$ python3 -q
>>> import numpy as np
>>> import numpy.linalg as la
>>> np.set_printoptions(precision=2, suppress=True, linewidth=100)
>>> def tidy(a):
...     return np.round(a, 2) + 0
... 
>>> mat = np.load("dump.npy")
>>> mat
array([[0, 2, 0, 0, 1, 3],
       [0, 4, 0, 0, 2, 6],
       [0, 2, 0, 0, 1, 3],
       [0, 4, 0, 0, 2, 6]])
>>> x0 = np.array([-2, 1, 1, -2, 0, -2])
>>> h1 = np.maximum(mat @ x0, 0)
>>> np.maximum(mat @ (3 * x0), 0)
array([0, 0, 0, 0])
>>> np.flatnonzero(h1 > 1e-9)
array([], dtype=int64)
>>> np.maximum(mat @ x0, 0) - np.maximum(-mat @ x0, 0)
array([-4, -8, -4, -8])
>>> r = la.matrix_rank(mat)
>>> r
np.int64(1)
>>> N = la.svd(mat)[2][r:].T
>>> tidy(mat @ N)
array([[0., 0., 0., 0., 0.],
       [0., 0., 0., 0., 0.],
       [0., 0., 0., 0., 0.],
       [0., 0., 0., 0., 0.]])
>>> np.allclose(mat @ N, 0)
True
>>> [int(la.matrix_rank(mat[:, :j + 1])) for j in range(6)]
[0, 1, 1, 1, 1, 1]
>>> tidy(N @ N.T)
array([[ 1.  ,  0.  ,  0.  ,  0.  ,  0.  ,  0.  ],
       [ 0.  ,  0.71,  0.  ,  0.  , -0.14, -0.43],
       [ 0.  ,  0.  ,  1.  ,  0.  ,  0.  ,  0.  ],
       [ 0.  ,  0.  ,  0.  ,  1.  ,  0.  ,  0.  ],
       [ 0.  , -0.14,  0.  ,  0.  ,  0.93, -0.21],
       [ 0.  , -0.43,  0.  ,  0.  , -0.21,  0.36]])
>>> la.matrix_rank(mat.T @ mat), la.matrix_rank(mat @ mat.T)
(np.int64(1), np.int64(1))
>>> u, r1 = mat[1], mat[3]
>>> u @ u
np.int64(56)
>>> u @ r1
np.int64(56)
>>> pr = (u @ r1) / (u @ u) * u
>>> pr
array([0., 4., 0., 0., 2., 6.])
>>> (r1 - pr) @ u
np.float64(0.0)
>>> la.matrix_rank(np.outer(u, r1))
np.int64(1)
>>> r1 - pr
array([0., 0., 0., 0., 0., 0.])
>>> la.lstsq(mat[:-1].T, mat[-1])[2]
np.int32(1)
>>> np.unique(mat.round(6), axis=0).shape
(2, 6)
>>> K = np.load("data.npy")
>>> K
array([[ 5,  0,  7,  5,  6,  6,  6,  5,  7],
       [ 0,  5,  4,  5,  2, -3, -3,  0, -1],
       [ 7,  4, 13, 11, 10,  6,  6,  7,  9],
       [ 5,  5, 11, 10,  8,  3,  3,  5,  6],
       [ 6,  2, 10,  8,  8,  6,  6,  6,  8],
       [ 6, -3,  6,  3,  6,  9,  9,  6,  9],
       [ 6, -3,  6,  3,  6,  9,  9,  6,  9],
       [ 5,  0,  7,  5,  6,  6,  6,  5,  7],
       [ 7, -1,  9,  6,  8,  9,  9,  7, 10]])
>>> M2 = K[0, 0] * K[1:] - np.outer(K[1:, 0], K[0])
>>> M2
array([[  0,  25,  20,  25,  10, -15, -15,   0,  -5],
       [  0,  20,  16,  20,   8, -12, -12,   0,  -4],
       [  0,  25,  20,  25,  10, -15, -15,   0,  -5],
       [  0,  10,   8,  10,   4,  -6,  -6,   0,  -2],
       [  0, -15, -12, -15,  -6,   9,   9,   0,   3],
       [  0, -15, -12, -15,  -6,   9,   9,   0,   3],
       [  0,   0,   0,   0,   0,   0,   0,   0,   0],
       [  0,  -5,  -4,  -5,  -2,   3,   3,   0,   1]])
>>> K[:, 0] / K[0, 0]
array([1. , 0. , 1.4, 1. , 1.2, 1.2, 1.2, 1. , 1.4])
>>> la.matrix_rank(M2), la.matrix_rank(K)
(np.int64(1), np.int64(2))
>>> r = la.matrix_rank(K)
>>> r
np.int64(2)
>>> N = la.svd(K)[2][r:].T
>>> np.allclose(K @ N, 0)
True
>>> [int(la.matrix_rank(K[:i])) for i in range(1, len(K) + 1)]
[1, 2, 2, 2, 2, 2, 2, 2, 2]
>>> [int(la.matrix_rank(np.delete(K, i, axis=0))) for i in range(9)]
[2, 2, 2, 2, 2, 2, 2, 2, 2]
>>> x0 = np.array([-5, -8, 8, 3, -6, -2])
>>> mat @ (2 * x0)
array([ -56, -112,  -56, -112])
>>> U, sig, Vt = la.svd(K, full_matrices=False)
>>> tidy(sig / sig[0])
array([1.  , 0.31, 0.  , 0.  , 0.  , 0.  , 0.  , 0.  , 0.  ])
>>> tidy(np.cumsum(sig ** 2) / np.sum(sig ** 2))
array([0.91, 1.  , 1.  , 1.  , 1.  , 1.  , 1.  , 1.  , 1.  ])
>>> tidy(Vt @ Vt.T)
array([[1., 0., 0., 0., 0., 0., 0., 0., 0.],
       [0., 1., 0., 0., 0., 0., 0., 0., 0.],
       [0., 0., 1., 0., 0., 0., 0., 0., 0.],
       [0., 0., 0., 1., 0., 0., 0., 0., 0.],
       [0., 0., 0., 0., 1., 0., 0., 0., 0.],
       [0., 0., 0., 0., 0., 1., 0., 0., 0.],
       [0., 0., 0., 0., 0., 0., 1., 0., 0.],
       [0., 0., 0., 0., 0., 0., 0., 1., 0.],
       [0., 0., 0., 0., 0., 0., 0., 0., 1.]])
>>> U.shape, sig.shape, Vt.shape
((9, 9), (9,), (9, 9))
>>> data = np.load("run14.npy")
>>> data
array([[ 12.93,  68.72,  26.57, -23.79,   0.77,  -7.91,  36.01,   2.67],
       [ 12.45,  68.69,  26.34, -24.12,  -0.84, -10.14,  35.66,   0.97],
       [ 14.35,  66.97,  25.81, -23.48,  -0.86,  -8.78,  35.75,   2.24],
       [ 22.07,   7.01,  -1.01,  -9.24,  13.88,   1.3 ,  31.39,  14.84],
       [ 12.21,  69.43,  27.52, -22.21,  -0.04,  -9.75,  34.36,   1.23],
       [ 21.89,   9.01,  -2.03, -10.11,  15.51,   2.03,  31.18,  14.44],
       [ 20.97,   6.83,  -0.99,  -8.04,  14.71,   1.38,  32.44,  13.23],
       [ 12.33,  67.75,  25.63, -22.  ,  -1.01, -10.92,  34.43,   0.57],
       [ 19.92,   6.98,  -3.57,  -7.24,  15.27,   0.88,  30.91,  13.79],
       [ 11.93,  67.13,  25.03, -24.98,  -1.84, -11.06,  35.51,   1.65],
       [ 14.05,  68.61,  27.65, -22.46,   1.79,  -8.46,  37.4 ,   1.08],
       [ 21.12,   9.8 ,  -1.07,  -7.53,  15.94,   1.54,  30.97,  15.52],
       [ 22.05,   5.85,  -0.41,  -8.6 ,  16.22,   2.6 ,  32.31,  14.51],
       [ 21.77,   8.53,  -1.26,  -6.66,  13.85,   1.43,  32.21,  13.36],
       [ 21.35,   7.93,  -3.03,  -8.3 ,  16.21,   3.  ,  30.5 ,  13.94],
       [ 12.05,  68.26,  26.42, -22.38,   0.01,  -8.87,  36.65,   0.34],
       [ 22.42,   7.51,  -0.89,  -8.11,  17.36,   1.17,  31.89,  13.69],
       [ 11.62,  68.91,  26.16, -24.59,  -1.01, -10.26,  34.56,   2.53],
       [ 21.49,   9.02,  -3.62,  -8.91,  17.22,   3.11,  32.16,  13.31],
       [ 12.23,  68.44,  25.79, -23.11,  -0.25, -10.65,  35.33,   2.22],
       [ 12.1 ,  68.68,  26.01, -24.57,  -1.77, -10.74,  34.68,   1.2 ]])
>>> lab = data[:, 1] > np.median(data[:, 1])
>>> u = data[lab].mean(axis=0) - data[~lab].mean(axis=0)
>>> ((data - data.mean(axis=0)) @ u > 0).astype(int)
array([1, 1, 1, 0, 1, 0, 0, 1, 0, 1, 1, 0, 0, 0, 0, 1, 0, 1, 0, 1, 1])
